% ipython --no-banner

In [1]: import numpy as np

In [2]: np.set_printoptions(precision=2, suppress=True, linewidth=140)

In [3]: data = np.loadtxt("dump.csv", delimiter=",")

In [4]: data
Out[4]: 
array([[ 1.,  1.,  1.,  1., -1., -1., -1., -1.],
       [ 1.,  1., -1., -1.,  1.,  1., -1., -1.],
       [ 1., -1.,  1., -1., -1.,  1., -1.,  1.]])

In [5]: np.round(np.linalg.norm(data), 2)
Out[5]: np.float64(4.9)

In [6]: data - data[0]
Out[6]: 
array([[ 0.,  0.,  0.,  0.,  0.,  0.,  0.,  0.],
       [ 0.,  0., -2., -2.,  2.,  2.,  0.,  0.],
       [ 0., -2.,  0., -2.,  0.,  2.,  0.,  2.]])

In [7]: np.linalg.matrix_rank(data)
Out[7]: np.int64(3)

In [8]: np.abs(data).max()
Out[8]: np.float64(1.0)

In [9]: other = np.array([[1], [0], [2]])

In [10]: feats = np.block([[np.zeros((3, 3)), other], [other.T, np.zeros((1, 1))]])

In [11]: feats
Out[11]: 
array([[0., 0., 0., 1.],
       [0., 0., 0., 0.],
       [0., 0., 0., 2.],
       [1., 0., 2., 0.]])

In [12]: # splits into 2 blocks

In [13]: ev, evecs = np.linalg.eigh(feats)

In [14]: x0 = np.array([6, 9, -9, 3])

In [15]: x0 @ feats @ x0
Out[15]: np.float64(-72.0)

In [16]: round(x0 @ feats @ x0 / (x0 @ x0), 2), round(ev[0], 2), round(float(ev[-1]), 2)
Out[16]: (np.float64(-0.35), np.float64(-2.24), 2.24)

In [17]: np.abs(feats).sum(axis=1).max(), np.round(np.abs(ev).max(), 2)
Out[17]: (np.float64(3.0), np.float64(2.24))

In [18]: round(float(np.linalg.eigvalsh(feats).min()), 2)
Out[18]: -2.24

In [19]: [round(float(np.linalg.det(feats[:i, :i])), 2) + 0 for i in range(1, 5)]
Out[19]: [0.0, 0.0, 0.0, 0.0]

In [20]: X = np.load("data.npy")

In [21]: X
Out[21]: 
array([[4., 1., 0., 0.],
       [0., 4., 1., 0.],
       [0., 0., 4., 1.],
       [0., 0., 0., 4.]])

In [22]: round(np.linalg.norm(X, 1), 2), round(float(np.linalg.norm(X, np.inf)), 2)
Out[22]: (np.float64(5.0), 5.0)

In [23]: np.linalg.norm(X, axis=0)
Out[23]: array([4.  , 4.12, 4.12, 4.12])

In [24]: round(np.linalg.norm(X) ** 2 / np.linalg.norm(X, 2) ** 2, 2)
Out[24]: np.float64(2.87)

In [25]: round(np.linalg.norm(X, "nuc"), 2)
Out[25]: np.float64(16.19)

In [26]: round(np.linalg.norm(X, 2), 2)
Out[26]: np.float64(4.83)

In [27]: np.linalg.norm(X, axis=1).argmax()
Out[27]: np.int64(0)

In [28]: np.round(np.linalg.norm(X[3] - X[2]), 2)
Out[28]: np.float64(5.0)

In [29]: X[3] @ X[2]
Out[29]: np.float64(4.0)

In [30]: K = np.load("arr.npy")

In [31]: K
Out[31]: 
array([[2, 7, 0, 8, 8, 5, 4, 2, 1],
       [1, 2, 7, 0, 8, 8, 5, 4, 2],
       [2, 1, 2, 7, 0, 8, 8, 5, 4],
       [4, 2, 1, 2, 7, 0, 8, 8, 5],
       [5, 4, 2, 1, 2, 7, 0, 8, 8],
       [8, 5, 4, 2, 1, 2, 7, 0, 8],
       [8, 8, 5, 4, 2, 1, 2, 7, 0],
       [0, 8, 8, 5, 4, 2, 1, 2, 7],
       [7, 0, 8, 8, 5, 4, 2, 1, 2]])

In [32]: rng = np.random.default_rng(73962)

In [33]: other = data + rng.integers(-2, 3, (3, 2)) @ rng.integers(-2, 3, (2, 8))

In [34]: other
Out[34]: 
array([[ 3.,  0.,  1., -1.,  1., -1., -2., -2.],
       [ 2.,  2., -3., -1.,  2.,  0., -4.,  0.],
       [-1., -3.,  5., -1., -3.,  3.,  5., -1.]])

In [35]: np.linalg.matrix_rank(other - data, tol=1e-8)
Out[35]: np.int64(2)

In [36]: np.abs(other - data).sum(axis=1)
Out[36]: array([ 9., 10., 20.])

In [37]: f = np.array([1, -3, -1, -2, 3, -3, -3, -3, 1])

In [38]: other = K + np.outer(f, np.eye(9)[5])

In [39]: np.linalg.matrix_rank(np.linalg.inv(other) - np.linalg.inv(K), tol=1e-8)
Out[39]: np.int64(1)

In [40]: W0 = np.loadtxt("run12.csv", delimiter=",")

In [41]: W0
Out[41]: 
array([[0.25, 0.25, 0.25, 0.  , 0.  , 0.25, 0.  , 0.  ],
       [0.33, 0.33, 0.  , 0.33, 0.  , 0.  , 0.  , 0.  ],
       [0.  , 0.  , 0.5 , 0.  , 0.  , 0.  , 0.5 , 0.  ],
       [0.33, 0.  , 0.33, 0.33, 0.  , 0.  , 0.  , 0.  ],
       [0.  , 0.  , 0.  , 0.  , 0.5 , 0.  , 0.5 , 0.  ],
       [0.  , 0.  , 0.25, 0.  , 0.  , 0.5 , 0.25, 0.  ],
       [0.  , 0.  , 0.  , 0.25, 0.  , 0.25, 0.5 , 0.  ],
       [0.33, 0.  , 0.  , 0.33, 0.  , 0.  , 0.  , 0.33]])

In [42]: np.linalg.matrix_power(W0, 2)
Out[42]: 
array([[0.15, 0.15, 0.25, 0.08, 0.  , 0.19, 0.19, 0.  ],
       [0.31, 0.19, 0.19, 0.22, 0.  , 0.08, 0.  , 0.  ],
       [0.  , 0.  , 0.25, 0.12, 0.  , 0.12, 0.5 , 0.  ],
       [0.19, 0.08, 0.36, 0.11, 0.  , 0.08, 0.17, 0.  ],
       [0.  , 0.  , 0.  , 0.12, 0.25, 0.12, 0.5 , 0.  ],
       [0.  , 0.  , 0.25, 0.06, 0.  , 0.31, 0.38, 0.  ],
       [0.08, 0.  , 0.15, 0.21, 0.  , 0.25, 0.31, 0.  ],
       [0.31, 0.08, 0.19, 0.22, 0.  , 0.08, 0.  , 0.11]])

In [43]: W0 @ np.ones(8)
Out[43]: array([1., 1., 1., 1., 1., 1., 1., 1.])

In [44]: p = np.eye(8)[3]

In [45]: for _ in range(7):
    ...:     p = p @ W0
    ...:     print(p.round(2))
    ...: 
[0.33 0.   0.33 0.33 0.   0.   0.   0.  ]
[0.19 0.08 0.36 0.11 0.   0.08 0.17 0.  ]
[0.11 0.08 0.29 0.11 0.   0.13 0.28 0.  ]
[0.09 0.05 0.24 0.13 0.   0.17 0.32 0.  ]
[0.08 0.04 0.23 0.14 0.   0.18 0.32 0.  ]
[0.08 0.03 0.23 0.14 0.   0.19 0.32 0.  ]
[0.08 0.03 0.23 0.14 0.   0.2  0.32 0.  ]
